In [1]: import numpy as np

In [2]: from numpy import linalg as LA

In [3]: np.set_printoptions(precision=2, suppress=True, linewidth=140)

In [4]: rd = lambda a: np.round(a, 2) + 0

In [5]: r0 = np.array([2, 0, 3, 1, 0, 2, 0])

In [6]: arr = -2 * np.eye(7) + np.outer(r0, r0)

In [7]: arr
Out[7]: 
array([[ 2.,  0.,  6.,  2.,  0.,  4.,  0.],
       [ 0., -2.,  0.,  0.,  0.,  0.,  0.],
       [ 6.,  0.,  7.,  3.,  0.,  6.,  0.],
       [ 2.,  0.,  3., -1.,  0.,  2.,  0.],
       [ 0.,  0.,  0.,  0., -2.,  0.,  0.],
       [ 4.,  0.,  6.,  2.,  0.,  2.,  0.],
       [ 0.,  0.,  0.,  0.,  0.,  0., -2.]])

In [8]: arr - arr[0]
Out[8]: 
array([[ 0.,  0.,  0.,  0.,  0.,  0.,  0.],
       [-2., -2., -6., -2.,  0., -4.,  0.],
       [ 4.,  0.,  1.,  1.,  0.,  2.,  0.],
       [ 0.,  0., -3., -3.,  0., -2.,  0.],
       [-2.,  0., -6., -2., -2., -4.,  0.],
       [ 2.,  0.,  0.,  0.,  0., -2.,  0.],
       [-2.,  0., -6., -2.,  0., -4., -2.]])

In [9]: rd(LA.svd(arr, compute_uv=False))
Out[9]: array([16.,  2.,  2.,  2.,  2.,  2.,  2.])

In [10]: r0 = np.array([0, 0, 0, 2, 3, 0, 2, 0, 1, 3, 2, 3, 1])

In [11]: feats = -2 * np.eye(13) + np.outer(r0, r0)

In [12]: feats
Out[12]: 
array([[-2.,  0.,  0.,  0.,  0.,  0.,  0.,  0.,  0.,  0.,  0.,  0.,  0.],
       [ 0., -2.,  0.,  0.,  0.,  0.,  0.,  0.,  0.,  0.,  0.,  0.,  0.],
       [ 0.,  0., -2.,  0.,  0.,  0.,  0.,  0.,  0.,  0.,  0.,  0.,  0.],
       [ 0.,  0.,  0.,  2.,  6.,  0.,  4.,  0.,  2.,  6.,  4.,  6.,  2.],
       [ 0.,  0.,  0.,  6.,  7.,  0.,  6.,  0.,  3.,  9.,  6.,  9.,  3.],
       [ 0.,  0.,  0.,  0.,  0., -2.,  0.,  0.,  0.,  0.,  0.,  0.,  0.],
       [ 0.,  0.,  0.,  4.,  6.,  0.,  2.,  0.,  2.,  6.,  4.,  6.,  2.],
       [ 0.,  0.,  0.,  0.,  0.,  0.,  0., -2.,  0.,  0.,  0.,  0.,  0.],
       [ 0.,  0.,  0.,  2.,  3.,  0.,  2.,  0., -1.,  3.,  2.,  3.,  1.],
       [ 0.,  0.,  0.,  6.,  9.,  0.,  6.,  0.,  3.,  7.,  6.,  9.,  3.],
       [ 0.,  0.,  0.,  4.,  6.,  0.,  4.,  0.,  2.,  6.,  2.,  6.,  2.],
       [ 0.,  0.,  0.,  6.,  9.,  0.,  6.,  0.,  3.,  9.,  6.,  7.,  3.],
       [ 0.,  0.,  0.,  2.,  3.,  0.,  2.,  0.,  1.,  3.,  2.,  3., -1.]])

In [13]: rng = np.random.default_rng(4423)

In [14]: labels = rng.permutation(13)

In [15]: labels
Out[15]: array([ 1,  2,  0,  9,  6,  8,  3, 12, 11,  7,  4,  5, 10])

In [16]: other = feats[labels][:, labels]

In [17]: rd(LA.det(other)), rd(LA.det(feats[labels]))
Out[17]: (np.float64(159744.0), np.float64(159744.0))

In [18]: np.trace(other)
Out[18]: np.float64(15.0)

In [19]: np.allclose(other, feats)
Out[19]: False

In [20]: rd(np.sort(np.abs(LA.eigvals(other))))
Out[20]: array([ 2.,  2.,  2.,  2.,  2.,  2.,  2.,  2.,  2.,  2.,  2.,  2., 39.])

In [21]: ev, evecs = LA.eigh(feats)

In [22]: rd(ev)
Out[22]: array([-2., -2., -2., -2., -2., -2., -2., -2., -2., -2., -2., -2., 39.])

In [23]: rd(LA.eigvalsh(feats @ feats))
Out[23]: array([   4.,    4.,    4.,    4.,    4.,    4.,    4.,    4.,    4.,    4.,    4.,    4., 1521.])

In [24]: rd(ev.sum()), np.trace(feats)
Out[24]: (np.float64(15.0), np.float64(15.0))

In [25]: rd(LA.svd(feats, compute_uv=False))
Out[25]: array([39.,  2.,  2.,  2.,  2.,  2.,  2.,  2.,  2.,  2.,  2.,  2.,  2.])

In [26]: cent = np.array([[-2, 2, -3, -3, 2, 2, -2, -2, 2, -2, -1, -2, 1, 1],
    ...:     [-3, -2, -3, 0, 0, 2, -3, 3, -2, -2, -1, 2, 1, -2],
    ...:     [1, -1, -1, -2, -3, 3, -2, -1, -1, 2, -1, -1, -2, -3]])

In [27]: mat = np.repeat(cent, 31 // 3, axis=0)

In [28]: mat = mat + 0.3 * rng.normal(size=mat.shape)

In [29]: rd(mat)
Out[29]: 
array([[-2.44,  2.56, -3.22, -2.75,  2.05,  2.1 , -1.89, -1.78,  1.91, -1.7 , -1.13, -1.89,  0.99,  1.55],
       [-2.35,  1.98, -3.12, -2.95,  2.02,  1.96, -2.03, -2.27,  1.58, -1.56, -1.07, -2.07,  0.76,  1.03],
       [-1.76,  1.93, -2.66, -2.68,  1.79,  2.01, -2.67, -2.23,  2.29, -2.07, -1.48, -2.28,  1.13,  1.06],
       [-1.92,  1.98, -3.2 , -3.06,  2.17,  1.99, -1.36, -2.02,  1.41, -2.32, -0.84, -1.93,  1.33,  1.1 ],
       [-1.83,  1.83, -3.08, -2.88,  2.43,  1.54, -1.77, -2.3 ,  1.92, -2.13, -0.75, -2.  ,  1.05,  0.97],
       [-1.76,  2.25, -2.58, -2.93,  1.59,  2.36, -2.09, -2.49,  2.15, -1.6 , -0.77, -1.69,  1.3 ,  0.9 ],
       [-1.8 ,  2.06, -2.88, -3.  ,  2.03,  1.67, -1.75, -2.45,  2.04, -2.28, -0.96, -2.11,  1.26,  1.62],
       [-1.66,  2.24, -2.75, -3.18,  2.23,  2.35, -2.04, -1.7 ,  2.  , -1.54, -1.41, -1.82,  1.25,  1.14],
       [-1.88,  1.91, -2.93, -3.09,  2.28,  1.5 , -1.46, -2.13,  2.18, -1.62, -1.57, -1.99,  0.77,  0.77],
       [-1.8 ,  2.38, -3.05, -3.  ,  1.54,  2.  , -2.62, -1.52,  2.68, -2.63, -1.38, -2.01,  0.92,  1.25],
       [-2.55, -2.34, -2.65, -0.19,  0.27,  2.29, -3.38,  3.17, -1.79, -2.32, -0.92,  2.06,  0.79, -2.11],
       [-3.08, -1.44, -3.35, -0.12,  0.11,  2.14, -2.46,  3.01, -2.11, -1.79, -1.29,  2.16,  0.87, -2.6 ],
       [-3.1 , -2.51, -2.78, -0.4 , -0.13,  2.02, -2.82,  2.5 , -2.43, -2.26, -1.01,  2.22,  0.49, -2.22],
       [-2.93, -1.23, -3.21,  0.08,  0.3 ,  2.05, -3.21,  3.05, -1.48, -1.96, -1.01,  1.85,  1.15, -1.55],
       [-2.71, -1.63, -3.11,  0.11,  0.12,  2.01, -3.39,  2.63, -1.75, -1.79, -0.78,  2.06,  1.04, -1.97],
       [-2.47, -1.59, -3.11,  0.3 ,  0.08,  1.4 , -2.78,  3.3 , -2.35, -2.06, -1.35,  1.55,  0.53, -1.65],
       [-3.28, -2.21, -2.93,  0.18, -0.35,  2.52, -3.24,  2.68, -2.28, -2.34, -1.17,  2.42,  1.02, -1.71],
       [-2.92, -2.22, -2.66,  0.12, -0.25,  2.27, -2.94,  2.96, -2.12, -2.3 , -0.97,  2.15,  1.16, -2.13],
       [-2.8 , -2.27, -3.01, -0.03, -0.27,  2.05, -3.14,  2.95, -1.85, -2.04, -0.64,  1.74,  0.96, -1.57],
       [-3.19, -2.35, -2.9 , -0.19,  0.22,  1.79, -3.06,  3.35, -1.87, -2.21, -0.46,  2.11,  0.85, -1.96],
       [ 1.42, -1.65, -0.79, -2.16, -2.73,  3.15, -1.76, -1.24, -1.53,  2.18, -1.09, -0.71, -2.14, -3.44],
       [ 0.34, -0.6 , -0.44, -1.74, -3.12,  3.07, -1.73, -1.3 , -0.38,  1.53, -0.92, -1.09, -2.02, -2.68],
       [ 0.98, -1.33, -0.42, -1.6 , -3.3 ,  2.81, -2.69, -1.19, -1.6 ,  2.3 , -0.84, -1.18, -1.76, -3.16],
       [ 0.5 , -0.94, -0.94, -1.69, -2.73,  3.01, -1.63, -0.81, -1.45,  2.13, -1.26, -0.99, -1.96, -2.44],
       [ 1.  , -0.62, -0.79, -2.09, -2.93,  3.04, -2.1 , -1.4 , -0.64,  2.14, -1.21, -1.46, -2.06, -3.25],
       [ 1.23, -1.14, -0.56, -2.1 , -2.9 ,  3.14, -1.75, -0.83, -1.1 ,  1.76, -0.64, -1.14, -1.96, -3.31],
       [ 1.58, -1.08, -0.96, -2.06, -3.34,  3.05, -1.7 , -1.31, -0.71,  2.04, -1.06, -1.06, -1.89, -3.56],
       [ 1.55, -1.  , -0.89, -2.13, -2.5 ,  3.36, -1.97, -0.68, -1.01,  2.59, -0.71, -0.97, -2.37, -2.83],
       [ 1.61, -0.8 , -1.05, -2.1 , -2.68,  2.73, -2.83, -1.2 , -1.04,  1.78, -1.09, -0.52, -1.88, -3.69],
       [ 1.37, -0.89, -0.99, -1.81, -2.99,  3.13, -1.83, -1.16, -0.26,  2.36, -1.29, -0.84, -2.21, -2.75]])

In [30]: x0 = np.array([0, 0, 2, 1, 3, 3, 1, 1, 1, 2, 1, 3, 0, 3])

In [31]: h1 = np.maximum(mat @ x0, 0)

In [32]: mat.T @ h1
Out[32]: array([0., 0., 0., 0., 0., 0., 0., 0., 0., 0., 0., 0., 0., 0.])

In [33]: np.flatnonzero(h1 > 1e-9)
Out[33]: array([], dtype=int64)
